$ python3 -q
>>> import numpy as np
>>> import numpy.linalg as la
>>> np.set_printoptions(precision=2, suppress=True, linewidth=200)
>>> A = np.load("data.npy")
>>> A
array([[-1, -1,  4,  1,  1, -1, -3],
       [-4,  5,  1,  5, -3,  0,  5],
       [ 0, -4,  0,  3,  1,  0,  4],
       [ 4,  0, -1,  4,  2, -3,  0],
       [ 1,  5,  4,  1, -4, -1, -2],
       [ 4,  0,  3, -3, -3,  2,  2],
       [-5, -5,  4,  1, -5, -4, -4]])
>>> vec = np.array([-2, -2, -2, -1, -1, -1, -2])
>>> target = A @ vec
>>> c, lr = np.zeros(7), 1 / la.norm(A, 2) ** 2
>>> for i in range(12):
...     c -= lr * A.T @ (A @ c - target)
...     if i % 2 == 0: print(i, round(la.norm(A @ c - target), 2))
... 
0 13.66
2 7.64
4 5.47
6 4.27
8 3.49
10 2.89
>>> c
array([-2.15, -1.94, -1.43, -1.08, -0.47, -0.93, -1.86])
>>> f = np.array([0, 5, -3, 3, -3, -1, -2])
>>> other = A + np.outer(f, np.eye(7)[2])
>>> la.matrix_rank(other - A)
np.int64(1)
>>> la.matrix_rank(la.inv(other) - la.inv(A), tol=1e-8)
np.int64(1)
>>> other
array([[-1., -1.,  4.,  1.,  1., -1., -3.],
       [-4.,  5.,  6.,  5., -3.,  0.,  5.],
       [ 0., -4., -3.,  3.,  1.,  0.,  4.],
       [ 4.,  0.,  2.,  4.,  2., -3.,  0.],
       [ 1.,  5.,  1.,  1., -4., -1., -2.],
       [ 4.,  0.,  2., -3., -3.,  2.,  2.],
       [-5., -5.,  2.,  1., -5., -4., -4.]])
>>> other = A[0, 0] * A[1:] - np.outer(A[1:, 0], A[0])
>>> other
array([[  0,  -9,  15,  -1,   7,  -4, -17],
       [  0,   4,   0,  -3,  -1,   0,  -4],
       [  0,   4, -15,  -8,  -6,   7,  12],
       [  0,  -4,  -8,  -2,   3,   2,   5],
       [  0,   4, -19,  -1,  -1,   2,  10],
       [  0,   0,  16,   4,  10,  -1, -11]])
>>> la.matrix_rank(other), la.matrix_rank(A)
(np.int64(6), np.int64(7))
>>> np.flatnonzero(~other.round(6).any(axis=1))
array([], dtype=int64)
>>> other = la.inv(A)
>>> np.round(A @ other, 2) + 0
array([[1., 0., 0., 0., 0., 0., 0.],
       [0., 1., 0., 0., 0., 0., 0.],
       [0., 0., 1., 0., 0., 0., 0.],
       [0., 0., 0., 1., 0., 0., 0.],
       [0., 0., 0., 0., 1., 0., 0.],
       [0., 0., 0., 0., 0., 1., 0.],
       [0., 0., 0., 0., 0., 0., 1.]])
>>> (np.abs(other) > 1e-9).astype(int)
array([[1, 1, 1, 1, 1, 1, 1],
       [1, 1, 1, 1, 1, 1, 1],
       [1, 1, 1, 1, 1, 1, 1],
       [1, 1, 1, 1, 1, 1, 1],
       [1, 1, 1, 1, 1, 1, 1],
       [1, 1, 1, 1, 1, 1, 1],
       [1, 1, 1, 1, 1, 1, 1]])
>>> round(float(la.cond(A)), 2)
33.0
>>> la.det(A) * other
array([[  7441.,  10291., -12694.,   -413., -15442.,   2412.,   3516.],
       [ -7101., -11879.,  20713.,  -8195.,  13074.,  -7764.,    771.],
       [-22042., -13128.,  16773.,  -8474.,  20114., -17723.,  -2024.],
       [ 18856.,  26276., -54234.,  22435., -55963.,  34957.,   9929.],
       [-23352., -15672.,  27023., -14289.,  33569., -14427.,    949.],
       [ 26842.,  42684., -76813.,  47205., -79532.,  46115.,  19234.],
       [-15405., -27668.,  36225., -21449.,  46654., -30375.,  -6913.]])
